$ python -q
>>> import numpy as np
>>> from numpy import linalg as LA
>>> np.set_printoptions(suppress=True, linewidth=160)
>>> A = np.load("layer3.npy")
>>> A.round(1)
array([[ 0.8,  1.4,  0.9, -0.8],
       [ 1.4,  0.7,  0.4,  1.4],
       [ 0.4, -1.7, -0.2,  2.1],
       [-2.1,  1.2, -1.8, -1.9],
       [-3. , -0.1,  0.5, -6.1]])
>>> A.reshape(5, 5)
Traceback (most recent call last):
  File "<python-input-5>", line 1, in <module>
    A.reshape(5, 5)
    ~~~~~~~~~^^^^^^
ValueError: cannot reshape array of size 20 into shape (5,5)
>>> np.round(A.reshape(2, -1), 1)
array([[ 0.8,  1.4,  0.9, -0.8,  1.4,  0.7,  0.4,  1.4,  0.4, -1.7],
       [-0.2,  2.1, -2.1,  1.2, -1.8, -1.9, -3. , -0.1,  0.5, -6.1]])
>>> np.round(A.ravel(order="F"), 1)
array([ 0.8,  1.4,  0.4, -2.1, -3. ,  1.4,  0.7, -1.7,  1.2, -0.1,  0.9,  0.4, -0.2, -1.8,  0.5, -0.8,  1.4,  2.1, -1.9, -6.1])
>>> np.round(A.reshape(-1, 2), 1)
array([[ 0.8,  1.4],
       [ 0.9, -0.8],
       [ 1.4,  0.7],
       [ 0.4,  1.4],
       [ 0.4, -1.7],
       [-0.2,  2.1],
       [-2.1,  1.2],
       [-1.8, -1.9],
       [-3. , -0.1],
       [ 0.5, -6.1]])
>>> t3 = A.reshape(5, 2, -1)
>>> np.einsum("ihd,jhd->hij", t3, t3).shape
(2, 5, 5)
>>> np.round(np.swapaxes(t3, 1, 2)[3], 1)
array([[-2.1, -1.8],
       [ 1.2, -1.9]])
>>> t3[:, 0].round(1)
array([[ 0.8,  1.4],
       [ 1.4,  0.7],
       [ 0.4, -1.7],
       [-2.1,  1.2],
       [-3. , -0.1]])
>>> np.round(t3.sum(axis=1), 1)
array([[ 1.7,  0.6],
       [ 1.8,  2.1],
       [ 0.2,  0.4],
       [-3.8, -0.6],
       [-2.6, -6.2]])
>>> Uu, s, Vt = LA.svd(A)
>>> np.argmax(s[:-1] / (s[1:] + 1e-6)) + 1
np.int64(3)
>>> s.round(1) + 0
array([7.9, 2.8, 2.4, 0. ])
>>> out = Uu[:, :3] @ np.diag(s[:3]) @ Vt[:3]
>>> round(float(np.abs(A - out).max()), 1)
0.0
>>> np.round(LA.norm(A - out, 2), 1), round(s[3], 1)
(np.float64(0.0), np.float64(0.0))
>>> out.round(1)
array([[ 0.8,  1.4,  0.9, -0.8],
       [ 1.4,  0.7,  0.4,  1.4],
       [ 0.4, -1.7, -0.2,  2.1],
       [-2.1,  1.2, -1.8, -1.9],
       [-3. , -0.1,  0.5, -6.1]])
>>> rng = np.random.default_rng(51)
>>> z = rng.integers(0, 3, 4)
>>> feats = np.triu((z[:, None] == z) & (rng.random((4, 4)) < 0.8), 1).astype(int)
>>> feats += feats.T
>>> feats
array([[0, 0, 0, 0],
       [0, 0, 1, 0],
       [0, 1, 0, 0],
       [0, 0, 0, 0]])
>>> rank = LA.matrix_rank(feats)
>>> rank
np.int64(2)
>>> null = LA.svd(feats)[2][rank:].T
>>> null.shape
(4, 2)
>>> [int(LA.matrix_rank(np.delete(feats, i, axis=0))) for i in range(4)]
[2, 1, 1, 2]
>>> null @ null.T
array([[1., 0., 0., 0.],
       [0., 0., 0., 0.],
       [0., 0., 0., 0.],
       [0., 0., 0., 1.]])
>>> [int(LA.matrix_rank(feats[:i])) for i in range(1, len(feats) + 1)]
[0, 1, 2, 2]
>>> np.allclose(feats @ null, 0)
True
>>> P = np.triu(np.array([[0, 5, 5, 1], [0, 0, 1, 3], [4, 4, 2, 5], [0, 0, 0, 0]]), 1) + np.eye(4)
>>> out = P @ feats @ LA.inv(P)
>>> LA.matrix_rank(out)
np.int64(2)
>>> np.poly(out)
array([ 1.,  0., -1.,  0.,  0.])
